In [1]: import numpy as np

In [2]: np.set_printoptions(suppress=True, linewidth=140)

In [3]: X = np.arange(9).reshape(3, 3) + -2

In [4]: X
Out[4]: 
array([[-2, -1,  0],
       [ 1,  2,  3],
       [ 4,  5,  6]])

In [5]: r = np.linalg.matrix_rank(X)

In [6]: r
Out[6]: np.int64(2)

In [7]: ns = np.linalg.svd(X)[2][r:].T

In [8]: np.round(ns[:, 0] / ns[np.abs(ns[:, 0]).round(6).argmax(), 0], 2)
Out[8]: array([-0.5,  1. , -0.5])

In [9]: ns.shape
Out[9]: (3, 1)

In [10]: np.round(ns @ ns.T, 2)
Out[10]: 
array([[ 0.17, -0.33,  0.17],
       [-0.33,  0.67, -0.33],
       [ 0.17, -0.33,  0.17]])

In [11]: Uu, sigma, Vh = np.linalg.svd(X)

In [12]: print(sigma.round(2) + 0)
[9.62 1.87 0.  ]

In [13]: out = Uu[:, :2] @ np.diag(sigma[:2]) @ Vh[:2]

In [14]: round(float(np.linalg.norm(X - out) / np.linalg.norm(X)), 2)
Out[14]: 0.0

In [15]: np.linalg.matrix_rank(X, rtol=0.05)
Out[15]: np.int64(2)

In [16]: out = X[0, 0] * X[1:] - np.outer(X[1:, 0], X[0])

In [17]: out
Out[17]: 
array([[  0,  -3,  -6],
       [  0,  -6, -12]])

In [18]: np.linalg.matrix_rank(out), np.linalg.matrix_rank(X)
Out[18]: (np.int64(1), np.int64(2))

In [19]: np.flatnonzero(~out.round(6).any(axis=1))
Out[19]: array([], dtype=int64)

In [20]: w1 = np.array([[3, 3], [5, 3], [8, 8]])

In [21]: c = np.array([0, 1])

In [22]: hid = np.maximum(X @ w1 + c, 0)

In [23]: np.round((hid > 0).mean(axis=0), 2)
Out[23]: array([0.67, 0.67])

In [24]: cent = np.array([[-2, 1, -1], [2, 1, -1]])

In [25]: hid @ cent
Out[25]: 
array([[   0,    0,    0],
       [  -6,   71,  -71],
       [ -18,  161, -161]])

In [26]: print((hid @ cent).round(6).argmax(axis=1))
[0 1 1]

In [27]: Uu, sigma, Vh = np.linalg.svd(X)

In [28]: V = Vh[:(sigma > 1e-8).sum()]

In [29]: rng = np.random.default_rng(64)

In [30]: vec = X[2] + -1 * X[1] + rng.integers(2) * np.eye(3)[2]

In [31]: print(vec)
[3. 3. 4.]

In [32]: np.linalg.matrix_rank(np.vstack([X, vec]))
Out[32]: np.int64(3)

In [33]: print(np.round(V.T @ V, 2))
[[ 0.83  0.33 -0.17]
 [ 0.33  0.33  0.33]
 [-0.17  0.33  0.83]]

In [34]: feats = np.load("w.npy")

In [35]: feats
Out[35]: 
array([[0, 1, 1],
       [1, 0, 1],
       [1, 1, 0]])

In [36]: evals, V = np.linalg.eig(feats)

In [37]: np.round(np.sort(np.linalg.eigvals(feats.T)), 2)
Out[37]: array([-1., -1.,  2.])

In [38]: print(np.round(feats @ V[:, 0] - evals[0] * V[:, 0], 2) + 0)
[0. 0. 0.]

In [39]: np.round(np.sort(np.linalg.eigvals(np.linalg.inv(feats))), 2)
Out[39]: array([-1. , -1. ,  0.5])

In [40]: r0 = np.array([3, 0, -3])

In [41]: np.cross(feats[1, :3], feats[0, :3])
Out[41]: array([-1, -1,  1])

In [42]: print(np.polyval(r0, feats[1]))
[ 0 -3  0]

In [43]: np.convolve(feats[1], r0)
Out[43]: array([ 3,  0,  0,  0, -3])

In [44]: r0 = np.array([-9, -8, -8, 4, 4])

In [45]: r1 = np.array([3, 3, -1, 0, -3])

In [46]: K = r0[:, None] + r1[None, :]

In [47]: K
Out[47]: 
array([[ -6,  -6, -10,  -9, -12],
       [ -5,  -5,  -9,  -8, -11],
       [ -5,  -5,  -9,  -8, -11],
       [  7,   7,   3,   4,   1],
       [  7,   7,   3,   4,   1]])

In [48]: r0 = np.array([1, 0])

In [49]: np.polyval(r0, K[4])
Out[49]: array([7, 7, 3, 4, 1])

In [50]: np.array([np.convolve(row, r0, "same") for row in K])
Out[50]: 
array([[ -6,  -6, -10,  -9, -12],
       [ -5,  -5,  -9,  -8, -11],
       [ -5,  -5,  -9,  -8, -11],
       [  7,   7,   3,   4,   1],
       [  7,   7,   3,   4,   1]])

In [51]: r0 = np.array([-1, 4, 4])

In [52]: mat = r0[np.abs(np.subtract.outer(np.arange(3), np.arange(3)))]

In [53]: mat
Out[53]: 
array([[-1,  4,  4],
       [ 4, -1,  4],
       [ 4,  4, -1]])

In [54]: print(mat @ (-1.0) ** np.arange(3))
[-1.  9. -1.]

In [55]: np.fft.fft(mat[0])
Out[55]: array([ 7.+0.j, -5.+0.j, -5.+0.j])

In [56]: (mat @ mat)[0]
Out[56]: array([33,  8,  8])

In [57]: np.allclose(mat @ mat.T, mat.T @ mat)
Out[57]: True

In [58]: evals, V = np.linalg.eigh(mat)

In [59]: vec = np.array([1, 0, 5])

In [60]: np.round(V * np.maximum(evals, 0) @ V.T, 2)
Out[60]: 
array([[2.33, 2.33, 2.33],
       [2.33, 2.33, 2.33],
       [2.33, 2.33, 2.33]])

In [61]: round(vec @ mat @ vec / (vec @ vec), 2), round(float(evals[0]), 2), evals[-1]
Out[61]: (np.float64(0.54), -5.0, np.float64(7.0))

In [62]: print(vec @ mat @ vec)
14

In [63]: np.round(np.linalg.eigvalsh(mat[1:, 1:]), 2)
Out[63]: array([-5.,  3.])

In [64]: print((np.sign(V[:, -1].round(6)) == np.sign(V[0, -1].round(6))).astype(int))
[1 1 1]

In [65]: print(np.abs(mat).sum(axis=1).max(), np.abs(evals).max())
9 7.0

In [66]: idx = rng.permutation(3)

In [67]: print(idx)
[0 2 1]

In [68]: out = X[idx][:, idx]

In [69]: np.trace(out)
Out[69]: np.int64(6)

In [70]: np.round(np.linalg.det(out), 2), np.round(np.linalg.det(X[idx]), 2)
Out[70]: (np.float64(0.0), np.float64(0.0))

In [71]: print(np.diag(out))
[-2  6  2]

In [72]: vec = np.array([5, 9, 2])

In [73]: target = mat @ vec

In [74]: c, lr = np.zeros(3), 1 / np.linalg.norm(mat, 2) ** 2

In [75]: for i in range(5):
    ...:     c -= lr * mat.T @ (mat @ c - target)
    ...:     if i % 1 == 0: print(i, round(np.linalg.norm(mat @ c - target), 2))
    ...: 
0 12.16
1 5.96
2 2.92
3 1.43
4 0.7

In [76]: c.round(2)
Out[76]: array([5.01, 8.9 , 2.09])

In [77]: r0 = np.array([0, -1, 3, 0, 2]) + 0.5

In [78]: A = np.eye(5) - 2 * np.outer(r0, r0) / (r0 @ r0)

In [79]: A.round(2)
Out[79]: 
array([[ 0.97,  0.03, -0.18, -0.03, -0.13],
       [ 0.03,  0.97,  0.18,  0.03,  0.13],
       [-0.18,  0.18, -0.27, -0.18, -0.91],
       [-0.03,  0.03, -0.18,  0.97, -0.13],
       [-0.13,  0.13, -0.91, -0.13,  0.35]])

In [80]: q = A.astype(float).copy()

In [81]: for j in range(5):
    ...:     q[:, j] -= q[:, :j] @ (q[:, :j].T @ q[:, j])
    ...:     q[:, j] /= np.linalg.norm(q[:, j])
    ...: 

In [82]: q.round(2)
Out[82]: 
array([[ 0.97,  0.03, -0.18, -0.03, -0.13],
       [ 0.03,  0.97,  0.18,  0.03,  0.13],
       [-0.18,  0.18, -0.27, -0.18, -0.91],
       [-0.03,  0.03, -0.18,  0.97, -0.13],
       [-0.13,  0.13, -0.91, -0.13,  0.35]])

In [83]: np.round(q.T @ q, 2) + 0
Out[83]: 
array([[1., 0., 0., 0., 0.],
       [0., 1., 0., 0., 0.],
       [0., 0., 1., 0., 0.],
       [0., 0., 0., 1., 0.],
       [0., 0., 0., 0., 1.]])

In [84]: [round(float(np.linalg.det(q[:i, :i])), 2) + 0 for i in range(1, 6)]
Out[84]: [0.97, 0.95, -0.32, -0.35, -1.0]

In [85]: round(np.linalg.eigvalsh(q).min(), 2)
Out[85]: np.float64(-1.0)

In [86]: E = np.load("sample11.npy")

In [87]: E
Out[87]: 
array([[ 2.51,  2.31, -2.43],
       [ 2.31,  2.86,  2.25],
       [-2.43,  2.25,  2.63]])

In [88]: np.round(E.mean(axis=0), 2)
Out[88]: array([0.8 , 2.47, 0.82])

In [89]: np.round(np.linalg.svd(E, compute_uv=False), 2)
Out[89]: array([5., 5., 2.])

In [90]: E.shape
Out[90]: (3, 3)

In [91]: E[:, 3]
IndexError: index 3 is out of bounds for axis 1 with size 3


In [92]: np.round(E.sum(axis=1), 2)
Out[92]: array([2.39, 7.42, 2.45])

In [93]: np.unravel_index(np.abs(E).argmax(), E.shape)
Out[93]: (np.int64(1), np.int64(1))

In [94]: np.round(np.linalg.norm(E), 2)
Out[94]: np.float64(7.35)

In [95]: w1 = np.array([[-1, 2], [2, 3], [0, 0]])

In [96]: c = np.array([1, 2])

In [97]: hid = np.maximum(E @ w1 + c, 0)

In [98]: (hid > 0).astype(int)
Out[98]: 
array([[1, 1],
       [1, 1],
       [1, 1]])

In [99]: (hid > 0).mean(axis=0)
Out[99]: array([1., 1.])

In [100]: cent = np.array([[-2, 6, -2], [2, 8, -3]])

In [101]: print((hid @ cent).round(6).argmax(axis=1))
[1 1 1]

In [102]: np.round(hid @ cent, 2)
Out[102]: 
array([[ 21.68, 130.26, -48.07],
       [ 21.58, 148.06, -54.42],
       [ -8.08,  78.7 , -27.53]])
